>>> import numpy as np
>>> import numpy.linalg as la
>>> np.set_printoptions(precision=1, suppress=True, linewidth=200, floatmode="fixed")
>>> K = np.vander(np.arange(4) - 1, 4, increasing=True)
>>> K
array([[ 1, -1,  1, -1],
       [ 1,  0,  0,  0],
       [ 1,  1,  1,  1],
       [ 1,  2,  4,  8]])
>>> theta = np.radians(45)
>>> r_ = np.eye(4)
>>> r_[0, 0] = r_[3, 3] = np.cos(theta)
>>> r_[0, 3], r_[3, 0] = -np.sin(theta), np.sin(theta)
>>> r_
array([[ 0.7,  0.0,  0.0, -0.7],
       [ 0.0,  1.0,  0.0,  0.0],
       [ 0.0,  0.0,  1.0,  0.0],
       [ 0.7,  0.0,  0.0,  0.7]])
>>> M2 = K @ r_.T
>>> np.allclose(K @ K.T, M2 @ M2.T)
True
>>> print(np.abs(M2 - K).max(axis=0))
[5.9 0.0 0.0 1.6]
>>> G = K.T @ K
>>> (K @ K.T).shape
(4, 4)
>>> la.svd(K, compute_uv=False) ** 2
array([88.0,  4.5,  1.2,  0.3])
>>> np.allclose(G, G.T)
True
>>> blk = np.stack([K, -2 * K, K[::-1]])
>>> np.einsum("bij,cij->bc", blk, blk)
array([[  94, -188,   -8],
       [-188,  376,   16],
       [  -8,   16,   94]])
>>> blk.shape
(3, 4, 4)
>>> la.det(blk)
array([ 12.0, 192.0,  12.0])
>>> la.norm(blk, axis=(1, 2))
array([ 9.7, 19.4,  9.7])
>>> X = np.load("sample1.npy")
>>> X
array([[ 1.0,  0.0,  0.0,  0.0,  0.0],
       [ 0.0, -0.5,  0.0,  0.0, -0.9],
       [ 0.0,  0.0,  1.0,  0.0,  0.0],
       [ 0.0,  0.0,  0.0,  1.0,  0.0],
       [ 0.0,  0.9,  0.0,  0.0, -0.5]])
>>> # keeps lengths
>>> np.round(X @ X.T, 1) + 0
array([[1.0, 0.0, 0.0, 0.0, 0.0],
       [0.0, 1.0, 0.0, 0.0, 0.0],
       [0.0, 0.0, 1.0, 0.0, 0.0],
       [0.0, 0.0, 0.0, 1.0, 0.0],
       [0.0, 0.0, 0.0, 0.0, 1.0]])
>>> la.pinv(X)
array([[ 1.0,  0.0,  0.0,  0.0,  0.0],
       [ 0.0, -0.5,  0.0,  0.0,  0.9],
       [ 0.0,  0.0,  1.0,  0.0,  0.0],
       [ 0.0,  0.0,  0.0,  1.0,  0.0],
       [ 0.0, -0.9,  0.0,  0.0, -0.5]])
>>> (X - X.T) / 2
array([[ 0.0,  0.0,  0.0,  0.0,  0.0],
       [ 0.0,  0.0,  0.0,  0.0, -0.9],
       [ 0.0,  0.0,  0.0,  0.0,  0.0],
       [ 0.0,  0.0,  0.0,  0.0,  0.0],
       [ 0.0,  0.9,  0.0,  0.0,  0.0]])
>>> round(la.det(X), 1)
np.float64(1.0)
>>> np.trace(X)
np.float64(2.0)
>>> round(np.abs(la.eigvals(X)).max(), 1)
np.float64(1.0)
>>> (X + X.T) / 2
array([[ 1.0,  0.0,  0.0,  0.0,  0.0],
       [ 0.0, -0.5,  0.0,  0.0,  0.0],
       [ 0.0,  0.0,  1.0,  0.0,  0.0],
       [ 0.0,  0.0,  0.0,  1.0,  0.0],
       [ 0.0,  0.0,  0.0,  0.0, -0.5]])
>>> rng = np.random.default_rng(9265)
>>> z = rng.permutation(5)
>>> M2 = X[:, z] * rng.choice([-1, 1], 5)
>>> M2
array([[-1.0,  0.0, -0.0, -0.0,  0.0],
       [-0.0,  0.0,  0.5,  0.9,  0.0],
       [-0.0,  1.0, -0.0, -0.0,  0.0],
       [-0.0,  0.0, -0.0, -0.0,  1.0],
       [-0.0,  0.0, -0.9,  0.5,  0.0]])
>>> left, _, vt = la.svd(X.T @ M2)
>>> np.round(la.lstsq(X, M2)[0], 1) + 0
array([[-1.0,  0.0,  0.0,  0.0,  0.0],
       [ 0.0,  0.0, -1.0,  0.0,  0.0],
       [ 0.0,  1.0,  0.0,  0.0,  0.0],
       [ 0.0,  0.0,  0.0,  0.0,  1.0],
       [ 0.0,  0.0,  0.0, -1.0,  0.0]])
>>> z
array([0, 2, 1, 4, 3])
>>> hat = np.triu(np.array([[1, -2, -4, 3, -1],
...     [2, 2, 1, 2, 0],
...     [-3, 1, 2, 3, 0],
...     [2, 1, 4, -4, -5],
...     [-1, -3, -5, 4, -4]]), 1) + np.eye(5)
>>> M2 = hat @ X @ la.inv(hat)
>>> print(hat @ X - X @ hat)
[[ 0.0  2.1  0.0  0.0  3.2]
 [ 0.0  0.0  1.5  3.0  0.0]
 [ 0.0  0.0  0.0  0.0  0.0]
 [ 0.0 -4.3  0.0  0.0  7.5]
 [ 0.0  0.0 -0.9 -1.7  0.0]]
>>> M2
array([[  1.0,   2.1,  -2.1,   2.1,  13.9],
       [  0.0,  -0.5,   1.5,  -1.5,  -8.4],
       [  0.0,   0.0,   1.0,   0.0,   0.0],
       [  0.0,  -4.3,   4.3,  -3.3, -14.2],
       [  0.0,   0.9,  -0.9,   0.9,   3.8]])
>>> print(np.round(la.det(M2), 1))
1.0
>>> m1 = np.loadtxt("test9.csv", delimiter=",")
>>> m1.round(1) + 0
array([[ 6.8, -1.3, -7.2],
       [-2.8,  7.4, -6.1],
       [ 4.3,  2.2, -8.7],
       [ 4.4, -7.8,  4.5],
       [-1.6, -4.8,  8.6],
       [ 7.7, -3.8, -5.2],
       [-5.9,  7.7, -2.5],
       [-5.8,  7.7, -2.6],
       [ 7.6, -6.3, -1.6],
       [ 6.0, -7.7,  2.3],
       [-4.7,  7.8, -4.1],
       [ 7.1, -7.1,  0.0],
       [-4.9,  7.8, -3.9]])
>>> rk = la.matrix_rank(m1)
>>> rk
np.int64(2)
>>> null = la.svd(m1)[2][rk:].T
>>> null[:, 0] / null[np.abs(null[:, 0]).round(6).argmax(), 0]
array([1.0, 1.0, 0.8])
>>> np.round(m1 @ null, 1) + 0
array([[0.0],
       [0.0],
       [0.0],
       [0.0],
       [0.0],
       [0.0],
       [0.0],
       [0.0],
       [0.0],
       [0.0],
       [0.0],
       [0.0],
       [0.0]])
>>> [int(la.matrix_rank(m1[:i])) for i in range(1, len(m1) + 1)]
[1, 2, 2, 2, 2, 2, 2, 2, 2, 2, 2, 2, 2]
>>> null @ null.T
array([[0.4, 0.4, 0.3],
       [0.4, 0.4, 0.3],
       [0.3, 0.3, 0.2]])
>>> [int(la.matrix_rank(np.delete(m1, i, axis=0))) for i in range(13)]
[2, 2, 2, 2, 2, 2, 2, 2, 2, 2, 2, 2, 2]
>>> [int(la.matrix_rank(m1[:, :j + 1])) for j in range(3)]
[1, 2, 2]
>>> M2 = np.array([[1, 3, 3, 4, 1, -4, 3],
...     [-1, 3, -1, 0, 0, 2, 5],
...     [-4, 4, 1, -3, 0, -2, -1],
...     [-5, 5, 5, -5, -2, -4, -3],
...     [2, 5, 4, -1, 2, 1, 2],
...     [5, -5, 4, -3, 2, -2, 0],
...     [-1, 1, 1, 5, 2, 4, 2]])
>>> arr = np.triu(M2, 1)
>>> arr
array([[ 0,  3,  3,  4,  1, -4,  3],
       [ 0,  0, -1,  0,  0,  2,  5],
       [ 0,  0,  0, -3,  0, -2, -1],
       [ 0,  0,  0,  0, -2, -4, -3],
       [ 0,  0,  0,  0,  0,  1,  2],
       [ 0,  0,  0,  0,  0,  0,  0],
       [ 0,  0,  0,  0,  0,  0,  0]])
>>> # row 6 repeats row 5
>>> rk = la.matrix_rank(arr)
>>> rk
np.int64(5)
>>> null = la.svd(arr)[2][rk:].T
>>> [int(la.matrix_rank(arr[:i])) for i in range(1, len(arr) + 1)]
[1, 2, 3, 4, 5, 5, 5]
>>> np.allclose(arr @ null, 0)
True
>>> np.round(null @ null.T, 1) + 0
array([[ 1.0,  0.0,  0.0,  0.0,  0.0,  0.0,  0.0],
       [ 0.0,  0.8, -0.1, -0.1, -0.3,  0.2, -0.1],
       [ 0.0, -0.1,  0.0,  0.0,  0.0,  0.0,  0.0],
       [ 0.0, -0.1,  0.0,  0.0,  0.0,  0.0,  0.0],
       [ 0.0, -0.3,  0.0,  0.0,  0.1, -0.1,  0.0],
       [ 0.0,  0.2,  0.0,  0.0, -0.1,  0.1,  0.0],
       [ 0.0, -0.1,  0.0,  0.0,  0.0,  0.0,  0.0]])
>>> print(la.cond(arr) > 100)
True
>>> np.argsort(-la.norm(arr, axis=0).round(6), kind="stable")[:3]
array([6, 5, 3])
>>> la.matrix_rank(arr, rtol=0.1)
np.int64(4)
>>> left, sigma, vt = la.svd(arr, full_matrices=False)
>>> np.round(left.T @ left, 1) + 0
array([[1.0, 0.0, 0.0, 0.0, 0.0, 0.0, 0.0],
       [0.0, 1.0, 0.0, 0.0, 0.0, 0.0, 0.0],
       [0.0, 0.0, 1.0, 0.0, 0.0, 0.0, 0.0],
       [0.0, 0.0, 0.0, 1.0, 0.0, 0.0, 0.0],
       [0.0, 0.0, 0.0, 0.0, 1.0, 0.0, 0.0],
       [0.0, 0.0, 0.0, 0.0, 0.0, 1.0, 0.0],
       [0.0, 0.0, 0.0, 0.0, 0.0, 0.0, 1.0]])
>>> np.round(vt @ vt.T, 1) + 0
array([[1.0, 0.0, 0.0, 0.0, 0.0, 0.0, 0.0],
       [0.0, 1.0, 0.0, 0.0, 0.0, 0.0, 0.0],
       [0.0, 0.0, 1.0, 0.0, 0.0, 0.0, 0.0],
       [0.0, 0.0, 0.0, 1.0, 0.0, 0.0, 0.0],
       [0.0, 0.0, 0.0, 0.0, 1.0, 0.0, 0.0],
       [0.0, 0.0, 0.0, 0.0, 0.0, 1.0, 0.0],
       [0.0, 0.0, 0.0, 0.0, 0.0, 0.0, 1.0]])
>>> sigma
array([8.0, 7.7, 3.2, 2.1, 0.3, 0.0, 0.0])
>>> np.allclose(left * sigma @ vt, arr)
True
>>> print(left.shape, sigma.shape, vt.shape)
(7, 7) (7,) (7, 7)
>>> round(float(np.sqrt((sigma ** 2).sum())), 1), round(la.norm(arr), 1)
(11.7, np.float64(11.7))
>>> print((sigma > 1e-8).sum())
5
>>> M2 = np.array([[2, -4, -3, 4, -3, 4, 1],
...     [-1, 4, 2, 1, -2, 5, -1],
...     [2, -1, 1, 0, -4, -1, 3],
...     [-5, 1, 5, -1, -3, -2, -4],
...     [-5, 1, 2, -2, -2, 4, 1],
...     [-3, -1, -1, 5, -3, 2, 2],
...     [4, 0, 4, 3, -2, -5, 1]])
>>> W0 = M2 + M2.T
>>> W0
array([[ 4, -5, -1, -1, -8,  1,  5],
       [-5,  8,  1,  2, -1,  4, -1],
       [-1,  1,  2,  5, -2, -2,  7],
       [-1,  2,  5, -2, -5,  3, -1],
       [-8, -1, -2, -5, -4,  1, -1],
       [ 1,  4, -2,  3,  1,  4, -3],
       [ 5, -1,  7, -1, -1, -3,  2]])
>>> vals, vecs = la.eigh(W0)
>>> x = np.array([5, 1, 0, 4, 4, 0, 5])
>>> (np.sign(vecs[:, -1].round(6)) == np.sign(vecs[0, -1].round(6))).astype(int)
array([1, 0, 1, 0, 0, 0, 1])
>>> vecs * np.abs(vals) @ vecs.T
array([[10.7, -3.0,  1.9,  1.6,  0.7, -1.2,  1.1],
       [-3.0,  8.6,  1.6,  3.0,  1.6,  3.2, -2.0],
       [ 1.9,  1.6,  8.7, -0.5, -1.4, -1.4,  1.2],
       [ 1.6,  3.0, -0.5,  6.8,  2.0,  0.3,  2.5],
       [ 0.7,  1.6, -1.4,  2.0,  9.3, -2.4, -3.3],
       [-1.2,  3.2, -1.4,  0.3, -2.4,  5.4, -2.6],
       [ 1.1, -2.0,  1.2,  2.5, -3.3, -2.6,  7.7]])
>>> vecs * np.maximum(vals, 0) @ vecs.T
array([[ 7.4, -4.0,  0.4,  0.3, -3.7, -0.1,  3.1],
       [-4.0,  8.3,  1.3,  2.5,  0.3,  3.6, -1.5],
       [ 0.4,  1.3,  5.4,  2.3, -1.7, -1.7,  4.1],
       [ 0.3,  2.5,  2.3,  2.4, -1.5,  1.7,  0.8],
       [-3.7,  0.3, -1.7, -1.5,  2.6, -0.7, -2.2],
       [-0.1,  3.6, -1.7,  1.7, -0.7,  4.7, -2.8],
       [ 3.1, -1.5,  4.1,  0.8, -2.2, -2.8,  4.8]])
>>> print(np.kron(np.eye(2, dtype=int), K))
[[ 1 -1  1 -1  0  0  0  0]
 [ 1  0  0  0  0  0  0  0]
 [ 1  1  1  1  0  0  0  0]
 [ 1  2  4  8  0  0  0  0]
 [ 0  0  0  0  1 -1  1 -1]
 [ 0  0  0  0  1  0  0  0]
 [ 0  0  0  0  1  1  1  1]
 [ 0  0  0  0  1  2  4  8]]
>>> round(la.det(2 * K), 1), round(float(la.det(K)), 1)
(np.float64(192.0), 12.0)
>>> round(float(la.det(K[::-1])), 1)
12.0
>>> z = rng.permutation(7)
>>> M2 = W0[:, z] * rng.choice([-1, 1], 7)
>>> M2
array([[-1,  5,  1, -4,  8,  5, -1],
       [ 1, -8,  4,  5,  1, -1,  2],
       [ 2, -1, -2,  1,  2,  7,  5],
       [ 5, -2,  3,  1,  5, -1, -2],
       [-2,  1,  1,  8,  4, -1, -5],
       [-2, -4,  4, -1, -1, -3,  3],
       [ 7,  1, -3, -5,  1,  2, -1]])
>>> left, _, vt = la.svd(W0.T @ M2)
>>> print(np.round(la.lstsq(W0, M2)[0], 1) + 0)
[[ 0.0  0.0  0.0 -1.0  0.0  0.0  0.0]
 [ 0.0 -1.0  0.0  0.0  0.0  0.0  0.0]
 [ 1.0  0.0  0.0  0.0  0.0  0.0  0.0]
 [ 0.0  0.0  0.0  0.0  0.0  0.0  1.0]
 [ 0.0  0.0  0.0  0.0 -1.0  0.0  0.0]
 [ 0.0  0.0  1.0  0.0  0.0  0.0  0.0]
 [ 0.0  0.0  0.0  0.0  0.0  1.0  0.0]]
>>> z
array([2, 1, 5, 0, 4, 6, 3])
>>> np.round(left @ vt, 1) + 0
array([[ 0.0,  0.0,  0.0, -1.0,  0.0,  0.0,  0.0],
       [ 0.0, -1.0,  0.0,  0.0,  0.0,  0.0,  0.0],
       [ 1.0,  0.0,  0.0,  0.0,  0.0,  0.0,  0.0],
       [ 0.0,  0.0,  0.0,  0.0,  0.0,  0.0,  1.0],
       [ 0.0,  0.0,  0.0,  0.0, -1.0,  0.0,  0.0],
       [ 0.0,  0.0,  1.0,  0.0,  0.0,  0.0,  0.0],
       [ 0.0,  0.0,  0.0,  0.0,  0.0,  1.0,  0.0]])
